>>> import numpy as np
>>> np.set_printoptions(precision=3, suppress=True, linewidth=120, sign=" ")
>>> W0 = np.loadtxt("out17.csv", delimiter=",")
>>> W0
array([[-19.696,  18.213,  24.575],
       [-16.625,  17.379,  21.45 ],
       [-12.47 ,  15.487,  16.997],
       [ -7.157,  11.226,  10.729],
       [ -6.931,  10.982,  10.441],
       [ -6.327,  10.299,   9.662],
       [ -4.611,   8.084,   7.345],
       [ -1.384,   2.645,   2.416],
       [ -1.113,   2.121,   1.957],
       [  0.058,  -0.104,  -0.105],
       [  1.538,  -1.973,  -2.736],
       [  2.566,  -1.794,  -4.334],
       [  3.955,   0.414,  -6.016],
       [  4.661,   2.104,  -6.701],
       [  7.188,   9.562,  -8.618],
       [  8.193,  12.819,  -9.243],
       [ 12.634,  27.773, -11.585]])
>>> Uu, sv, Vt = np.linalg.svd(W0)
>>> sv
array([ 64.235,  40.678,   2.18 ])
>>> np.argmax(sv[:-1] / (sv[1:] + 1e-6)) + 1
np.int64(2)
>>> Y = Uu[:, :2] @ np.diag(sv[:2]) @ Vt[:2]
>>> round(np.linalg.norm(W0 - Y) / np.linalg.norm(W0), 3)
np.float64(0.029)
>>> round(np.linalg.norm(W0 - Y, 2), 3), round(float(sv[2]), 3)
(np.float64(2.18), 2.18)
>>> G = np.cov(W0, rowvar=False)
>>> np.median(W0, axis=0)
array([-1.113,  9.562,  1.957])
>>> G
array([[ 77.128, -17.111, -96.198],
       [-17.111,  68.821,  30.104],
       [-96.198,  30.104, 121.831]])
>>> np.round(np.corrcoef(W0[:, 2], W0[:, 1])[0, 1], 3)
np.float64(0.329)
>>> round(np.log10(np.linalg.cond(G)))
3
>>> [round(float(x), 3) for x in np.linalg.svd(G, compute_uv=False)[:3]]
[206.737, 60.777, 0.267]
>>> np.abs(np.linalg.svd(G)[2][-1])
array([ 0.771,  0.085,  0.631])
>>> np.linalg.cond(G) > 100
np.True_
>>> round(np.linalg.norm(G, 2) / np.linalg.norm(G), 3)
np.float64(0.959)
>>> X = np.loadtxt("m.csv", delimiter=",")
>>> X
array([[-2.,  0.,  0.],
       [ 0., -2.,  0.],
       [ 0.,  0., -2.]])
>>> vec = np.array([-3, 4, 5])
>>> X * vec
array([[  6.,   0.,   0.],
       [ -0.,  -8.,   0.],
       [ -0.,   0., -10.]])
>>> np.einsum("ij,j->i", X, vec)
array([  6.,  -8., -10.])
>>> X @ (-1.0) ** np.arange(3)
array([-2.,  2., -2.])
>>> np.fft.fft(X[0])
array([-2.+0.j, -2.+0.j, -2.+0.j])
>>> data = np.array([[2, 0], [-3, 0]])
>>> data[-1] = data[0] + -3 * data[1]
>>> data
array([[  2,   0],
       [ 11,   0]])
>>> [int(np.linalg.matrix_rank(np.linalg.matrix_power(data, p))) for p in range(1, 3)]
[1, 1]
>>> data @ data
array([[  4,   0],
       [ 22,   0]])
>>> np.linalg.matrix_power(data - np.diag(np.diag(data)), 2)
array([[ 0,  0],
       [ 0,  0]])
>>> np.linalg.matrix_rank(data - data[0, 0] * np.eye(2))
np.int64(1)
>>> Y = data[0, 0] * data[1:] - np.outer(data[1:, 0], data[0])
>>> Y
array([[ 0,  0]])
>>> data[:, 0] / data[0, 0]
array([ 1. ,  5.5])
>>> np.flatnonzero(~Y.round(6).any(axis=1))
array([ 0])
